% python3 -q
>>> import numpy as np
>>> import numpy.linalg as la
>>> np.set_printoptions(precision=3, suppress=True, linewidth=140)
>>> m1 = np.load("x.npy")
>>> m1
array([[ 0.949,  0.071, -0.354],
       [ 0.071, -1.474,  0.494],
       [-0.354,  0.494, -1.475]])
>>> # equal to its transpose
>>> u, r1 = m1[0], m1[1]
>>> np.round(u @ r1, 3)
np.float64(-0.212)
>>> p = (u @ r1) / (u @ u) * u
>>> p
array([-0.195, -0.015,  0.073])
>>> round(float((r1 - p) @ u), 3)
-0.0
>>> evals, V = la.eigh(m1)
>>> x = np.array([2, 0, 1])
>>> np.round(V * np.maximum(evals, 0) @ V.T, 3) + 0
array([[ 0.98,  0.  , -0.14],
       [ 0.  ,  0.  ,  0.  ],
       [-0.14,  0.  ,  0.02]])
>>> (np.sign(V[:, -1].round(6)) == np.sign(V[0, -1].round(6))).astype(int)
array([1, 1, 0])
>>> np.abs(m1).sum(axis=1).max(), round(float(np.abs(evals).max()), 3)
(np.float64(2.323), 2.0)
>>> round(float(x @ m1 @ x), 3)
0.905
>>> la.eigvalsh(m1[1:, 1:])
array([-1.969, -0.98 ])
>>> gram = m1.T @ m1
>>> la.svd(m1, compute_uv=False) ** 2
array([3.998, 1.   , 0.999])
>>> gram
array([[ 1.031, -0.212,  0.221],
       [-0.212,  2.422, -1.482],
       [ 0.221, -1.482,  2.545]])
>>> la.matrix_rank(gram)
np.int64(3)
>>> np.allclose(gram, gram.T)
True
>>> np.round(np.trace(gram), 3), np.round((m1 ** 2).sum(), 3)
(np.float64(5.998), np.float64(5.998))
>>> x = np.array([2, 3, 3])
>>> y = m1 @ x
>>> y
array([ 1.049, -2.798, -3.651])
>>> la.solve(m1, -1 * y)
array([-2., -3., -3.])
>>> np.round(la.solve(m1, m1[:, 1]), 3) + 0
array([0., 1., 0.])
>>> round(float(la.eigvalsh(m1).min()), 3)
-2.0
>>> np.all(la.eigvalsh(m1) > 0)
np.False_
>>> [round(float(la.det(m1[:i, :i])), 2) + 0 for i in range(1, 4)]
[0.95, -1.4, 2.0]
>>> M = np.loadtxt("case15.csv", delimiter=",")
>>> M
array([[ -1.,  -2.,   0.,   0.,   0.,   2.,  -1.],
       [ -2.,   0.,   0.,   1.,   2.,   2.,  -1.],
       [ -1.,   0.,  -1.,  -1.,   3.,   4.,  -1.],
       [  0.,   2.,   0.,  -2.,   4.,   6.,  -3.],
       [  0.,   0.,   1.,   0.,   2.,   5.,  -4.],
       [  0.,   2.,  -1.,  -2.,   2.,   3.,  -5.],
       [  0.,   3.,  -1.,  -1.,   1.,   5.,  -5.],
       [  0.,   3.,   0.,  -3.,  -1.,   5.,  -5.],
       [  0.,   3.,   2.,  -4.,   1.,   6.,  -5.],
       [  1.,   1.,   2.,  -4.,   0.,   8.,  -6.],
       [ -1.,   3.,   4.,  -5.,  -2.,   8.,  -4.],
       [ -2.,   2.,   3.,  -7.,   0.,   7.,  -3.],
       [ -3.,   3.,   5.,  -8.,   0.,   5.,  -1.],
       [ -5.,   2.,   3.,  -8.,   0.,   3.,   0.],
       [ -5.,   0.,   4., -10.,  -2.,   2.,   0.],
       [ -6.,   2.,   5., -11.,  -4.,   2.,   0.],
       [ -8.,   1.,   4., -10.,  -2.,   0.,   2.],
       [-10.,  -1.,   5.,  -9.,  -2.,  -1.,   1.],
       [-12.,   0.,   7.,  -7.,  -3.,  -1.,   3.],
       [-13.,   2.,   8.,  -9.,  -5.,  -2.,   3.],
       [-12.,   3.,   9., -10.,  -6.,  -1.,   1.],
       [-13.,   4.,  10., -12.,  -5.,  -1.,   1.]])
>>> Ac = M - M.mean(axis=0)
>>> Uu, s, VT = la.svd(Ac, full_matrices=False)
>>> np.abs(VT[0]).argmax()
np.int64(0)
>>> (np.sign(Uu[:, 0]) == np.sign(Uu[0, 0])).astype(int)
array([1, 1, 1, 1, 1, 1, 1, 1, 1, 1, 1, 1, 0, 0, 0, 0, 0, 0, 0, 0, 0, 0])
>>> s ** 2 / (s ** 2).sum()
array([0.802, 0.12 , 0.034, 0.017, 0.017, 0.007, 0.003])
>>> np.round(Ac.mean(axis=0), 3) + 0
array([0., 0., 0., 0., 0., 0., 0.])
>>> la.matrix_rank(Ac)
np.int64(7)
>>> np.searchsorted(np.cumsum(s ** 2) / (s ** 2).sum(), 0.9) + 1
np.int64(2)
>>> round(float(np.einsum("ij,ji->", m1, m1)), 3)
5.998
>>> round(la.det(m1[::-1]), 3)
np.float64(-1.999)
>>> round(float(la.det(m1.T)), 3)
1.999
>>> np.kron(np.eye(2, dtype=int), m1)
array([[ 0.949,  0.071, -0.354,  0.   ,  0.   , -0.   ],
       [ 0.071, -1.474,  0.494,  0.   , -0.   ,  0.   ],
       [-0.354,  0.494, -1.475, -0.   ,  0.   , -0.   ],
       [ 0.   ,  0.   , -0.   ,  0.949,  0.071, -0.354],
       [ 0.   , -0.   ,  0.   ,  0.071, -1.474,  0.494],
       [-0.   ,  0.   , -0.   , -0.354,  0.494, -1.475]])
>>> np.round(la.eigvals(m1).sum().real, 3)
np.float64(-2.0)
>>> round(float(la.det(2 * m1)), 3), np.round(la.det(m1), 3)
(15.992, np.float64(1.999))
>>> np.einsum("ii->", m1)
np.float64(-2.0)
>>> E = np.array([[1, 1, -1, -1, -1, -1, 1, 1],
...     [1, 1, -1, -1, 1, 1, -1, -1],
...     [1, -1, 1, -1, -1, 1, -1, 1],
...     [1, -1, -1, 1, 1, -1, -1, 1],
...     [1, -1, 1, -1, 1, -1, 1, -1],
...     [1, 1, 1, 1, 1, 1, 1, 1],
...     [1, -1, -1, 1, -1, 1, 1, -1]])
>>> E
array([[ 1,  1, -1, -1, -1, -1,  1,  1],
       [ 1,  1, -1, -1,  1,  1, -1, -1],
       [ 1, -1,  1, -1, -1,  1, -1,  1],
       [ 1, -1, -1,  1,  1, -1, -1,  1],
       [ 1, -1,  1, -1,  1, -1,  1, -1],
       [ 1,  1,  1,  1,  1,  1,  1,  1],
       [ 1, -1, -1,  1, -1,  1,  1, -1]])
>>> E.reshape(2, -1)
array([[ 1,  1, -1, -1, -1, -1,  1,  1,  1,  1, -1, -1,  1,  1, -1, -1,  1, -1,  1, -1, -1,  1, -1,  1,  1, -1, -1,  1],
       [ 1, -1, -1,  1,  1, -1,  1, -1,  1, -1,  1, -1,  1,  1,  1,  1,  1,  1,  1,  1,  1, -1, -1,  1, -1,  1,  1, -1]])
>>> E.reshape(-1, 2)
array([[ 1,  1],
       [-1, -1],
       [-1, -1],
       [ 1,  1],
       [ 1,  1],
       [-1, -1],
       [ 1,  1],
       [-1, -1],
       [ 1, -1],
       [ 1, -1],
       [-1,  1],
       [-1,  1],
       [ 1, -1],
       [-1,  1],
       [ 1, -1],
       [-1,  1],
       [ 1, -1],
       [ 1, -1],
       [ 1, -1],
       [ 1, -1],
       [ 1,  1],
       [ 1,  1],
       [ 1,  1],
       [ 1,  1],
       [ 1, -1],
       [-1,  1],
       [-1,  1],
       [ 1, -1]])
>>> T = E.reshape(7, 2, -1)
>>> T.shape
(7, 2, 4)
>>> T.sum(axis=1)
array([[ 0,  0,  0,  0],
       [ 2,  2, -2, -2],
       [ 0,  0,  0,  0],
       [ 2, -2, -2,  2],
       [ 2, -2,  2, -2],
       [ 2,  2,  2,  2],
       [ 0,  0,  0,  0]])
>>> rng = np.random.default_rng(7342)
>>> Y = E + rng.integers(-2, 3, (7, 4)) @ rng.integers(-2, 3, (4, 8))
>>> Y
array([[-1,  2, -5,  3,  6,  4,  5,  5],
       [-1, -6,  6,  0, -7, -5,  6, -4],
       [ 1, -5,  0,  0,  0, -2,  6, -2],
       [15,  3, -7, -7,  1, -5, -3, -3],
       [-3, -2,  1, -1,  2, -2, -2, -4],
       [ 1, -4, -3, -1,  4, -6,  5, -9],
       [ 9,  1, -7, -1,  3,  1,  5, -1]])
>>> np.abs(Y - E).sum(axis=1)
array([31, 41, 20, 42, 13, 35, 26])
>>> np.round(la.svd(Y - E, compute_uv=False), 3) + 0
array([22.495, 20.355, 14.43 , 10.27 ,  0.   ,  0.   ,  0.   ])
>>> W0 = np.loadtxt("m.csv", delimiter=",")
>>> W0
array([[ -1.3,  -1. ,  -1.1,  -0.5,   0.4,  -0.3,  -1. ,  -0.9,   1.9],
       [ -0.7,   0. ,   0.7,  -0.4,  -1.1,   0.7,  -1.8,   2.2,   1. ],
       [  0.8,  -2.4,   1.4,   0.9,   0.1,   1. ,   0.5,   0.4,  -1.3],
       [  1.3,  -1.5,   0.4,   2.1,  -0.5,   0.8,  -0.5,  -2.5,  -0.6],
       [ -0.5,   0.9,   1.9,  -0.9,   1.2,  -1.1,   0.1,  -0.1,   1.3],
       [ -1.5,  -0.2,   0.7,  -2. ,  -0.1,  -2.6,   1. ,   2.3,   0.2],
       [ -1. ,   0.2,  -0.1,  -2.2,   2.9,  -0.1,   0.1,   1.1,  -0.5],
       [ -0.8,   0. ,   1.5,   1. ,   1.1,   1.2,   0.7,  -0.3,  -0.6],
       [ -0.4,   1.7,   0.5,  -0.3,   0.2,  -1.8,   0.2,  -1.8,  -2. ],
       [ -0.3,  -2.5,   1.9,  -0.1,   1.4,   0.4,  -1.2,  -0.2,  -1.3],
       [ -1.3,   0.1,   0. ,   1.1,   1.8,   0.6,   0.6,  -0.6,  -3. ],
       [ -1.2,   0.9,  -0.6,   0.1,  -1.8,  -0.7,  -0.8,  -1. ,   0.1],
       [  1.5,  -0.5,  -1.2,   0.1,   0.1,   0.1,  -0.4,  -0.2,  -0.3],
       [  0.9,   0.9,   0.5,   1.1,  -0.5,   2.6,  -2. ,   1. ,   0.4],
       [  0.5,  -0.4,   0.5,   0.3,  -0.8,   0.5,  -0.9,  -0.6,   0.7],
       [ -0.4,   0.1,   1. ,   0. ,  -0.1,   0.4,   0.5,   1.3,  -1.4],
       [  0.3,   0.3,  -1.7,   2. ,   0.2,  -0.1,   0.9,  -0.2,  -1.7],
       [  0.5,  -1.8,  -0.3,   1.3,  -1.2,  -0.4,  -1.6,  -0.3,  -0.9],
       [  0. ,   0.6,   0.1,   0. ,  -2.2,   0.1,   0.3,  -0.1,   0.2],
       [  0.3,  -0.3,  -0.4,  -1.2,   0.3,  -0.1,   1. ,   1.5,  -0.6],
       [  0.6,   0. ,  -2. ,   0.3,  -0.5,   1.3,  -0.4,  -1.2,  -0.6],
       [ -0.8,   0.6,  -1.6,   1.2,   0.9,  -0.5,  -2.4,   1.3,   1.7],
       [ -0.3,   1.5,   0.3,  -0.2,  -1.5,   1. ,  -1.7,  -1.1,   1.3],
       [  0. ,  -0.6,   0.4,  -0.3,  -1.2,   1.3,   1.4,   0.7,   0.8],
       [  1.5,  -0.9,  -0.9,   0.3,   0.7,  -0.5,  -0.4,  -1.6,  -0.7],
       [  0.1,  -0.6,   0.3,  -1.3,  -0.8,   0.1,  -0.3,  -0.3,  -2.1],
       [ -2. ,  -4. ,  22. , -14. , -34. , -12. ,  16. , -14. , -20. ],
       [ -1.8,   0.4,   0.9,   1.1,   1.6,   2.7,   0.2,  -2.2,  -0.8],
       [ -0.8,   0.8,   0.1,  -0.9,  -2.4,   0.8,   0.2,  -0.8,   0.4],
       [  1.1,  -1. ,   1.3,  -0.7,   0. ,  -0.1,  -1. ,   2. ,  -0.6],
       [  0.7,   0.8,  -0.9,  -0.6,   0.7,   1.4,  -0.4,   0.9,  -2.5],
       [  0.8,  -1.1,  -1.1,   0.3,   1.5,   0. ,  -0.4,  -0.7,   0.9],
       [  0.2,  -0.4,   0.9,  -2.7,  -0.2,  -1. ,  -1.1,  -0.4,  -0.6],
       [ -1.9,   1. ,  -1.4,   0.7,  -1.1,  -0.8,   0. ,  -1. ,   1.6],
       [  0.2,   0.1,  -0.7,  -0.8,   0.2,   0.2,  -0.6,  -0.1,  -0.3]])
>>> x = np.array([-7, -7, 6, 9, -4, -9, -1, -6, -3])
>>> y = W0 @ x
>>> la.lstsq(W0, y)[0]
array([-7., -7.,  6.,  9., -4., -9., -1., -6., -3.])
>>> np.round(la.pinv(W0) @ W0, 3) + 0
array([[1., 0., 0., 0., 0., 0., 0., 0., 0.],
       [0., 1., 0., 0., 0., 0., 0., 0., 0.],
       [0., 0., 1., 0., 0., 0., 0., 0., 0.],
       [0., 0., 0., 1., 0., 0., 0., 0., 0.],
       [0., 0., 0., 0., 1., 0., 0., 0., 0.],
       [0., 0., 0., 0., 0., 1., 0., 0., 0.],
       [0., 0., 0., 0., 0., 0., 1., 0., 0.],
       [0., 0., 0., 0., 0., 0., 0., 1., 0.],
       [0., 0., 0., 0., 0., 0., 0., 0., 1.]])
>>> y = y + 0.05 * rng.normal(size=35)
>>> y
array([  6.822, -10.803,  19.318,  34.762,   2.168,   6.467, -30.712,  11.281,  23.147,  27.278,  17.701,  19.364, -12.036, -26.463,
         6.06 ,   0.863,   9.086,  33.444,   4.009, -21.762, -13.791,  -6.909,  -6.969, -11.075,   6.911,   4.239, 419.968,   9.78 ,
        -1.714,  -7.509, -34.282,  -5.817,  -2.421,  17.069, -13.915])
>>> coef, *_ = la.lstsq(W0, y)
>>> round(la.norm(y - W0 @ coef), 3)
np.float64(0.282)
>>> np.round(W0.T @ (y - W0 @ coef), 3) + 0
array([0., 0., 0., 0., 0., 0., 0., 0., 0.])
